>>> import numpy as np
>>> from numpy import linalg as LA
>>> np.set_printoptions(precision=1, suppress=True, linewidth=140)
>>> arr = np.loadtxt("run7.csv", delimiter=",")
>>> arr
array([[ 0.,  0.,  0.,  0.,  0.,  0.,  3.,  0., -2.,  3., -2., -1., -1.,  1.,  0.],
       [ 0.,  0.,  0.,  0.,  0., -1.,  0., -1.,  0.,  1.,  3.,  2.,  1., -2., -3.],
       [ 0.,  0.,  0.,  0.,  0., -2., -1.,  1., -1.,  2.,  0.,  3., -2., -3.,  3.],
       [ 0.,  0.,  0.,  0.,  0., -1.,  2., -2.,  3., -1., -1.,  0.,  3., -2.,  1.],
       [ 0.,  0.,  0.,  0.,  0.,  3., -1., -1.,  2., -1.,  1.,  0., -3., -1.,  2.],
       [ 0., -1., -2., -1.,  3.,  0.,  0.,  0.,  0.,  0.,  0.,  0.,  0.,  0.,  0.],
       [ 3.,  0., -1.,  2., -1.,  0.,  0.,  0.,  0.,  0.,  0.,  0.,  0.,  0.,  0.],
       [ 0., -1.,  1., -2., -1.,  0.,  0.,  0.,  0.,  0.,  0.,  0.,  0.,  0.,  0.],
       [-2.,  0., -1.,  3.,  2.,  0.,  0.,  0.,  0.,  0.,  0.,  0.,  0.,  0.,  0.],
       [ 3.,  1.,  2., -1., -1.,  0.,  0.,  0.,  0.,  0.,  0.,  0.,  0.,  0.,  0.],
       [-2.,  3.,  0., -1.,  1.,  0.,  0.,  0.,  0.,  0.,  0.,  0.,  0.,  0.,  0.],
       [-1.,  2.,  3.,  0.,  0.,  0.,  0.,  0.,  0.,  0.,  0.,  0.,  0.,  0.,  0.],
       [-1.,  1., -2.,  3., -3.,  0.,  0.,  0.,  0.,  0.,  0.,  0.,  0.,  0.,  0.],
       [ 1., -2., -3., -2., -1.,  0.,  0.,  0.,  0.,  0.,  0.,  0.,  0.,  0.,  0.],
       [ 0., -3.,  3.,  1.,  2.,  0.,  0.,  0.,  0.,  0.,  0.,  0.,  0.,  0.,  0.]])
>>> # rank 10
>>> Uu, sv, Vt = LA.svd(arr)
>>> V = Vt[:(sv > 1e-8).sum()]
>>> rng = np.random.default_rng(724)
>>> x = arr[11] + 4 * arr[0] + rng.integers(2) * np.eye(15)[1]
>>> x
array([-1.,  2.,  3.,  0.,  0.,  0., 12.,  0., -8., 12., -8., -4., -4.,  4.,  0.])
>>> round(float(LA.norm(x - V.T @ V @ x)), 1)
0.0
>>> np.diag(V.T @ V)
array([1. , 1. , 1. , 1. , 1. , 0.5, 0.6, 0.3, 0.5, 0.5, 0.5, 0.3, 0.6, 0.5, 0.7])
>>> LA.matrix_rank(np.vstack([arr, x]))
np.int64(10)
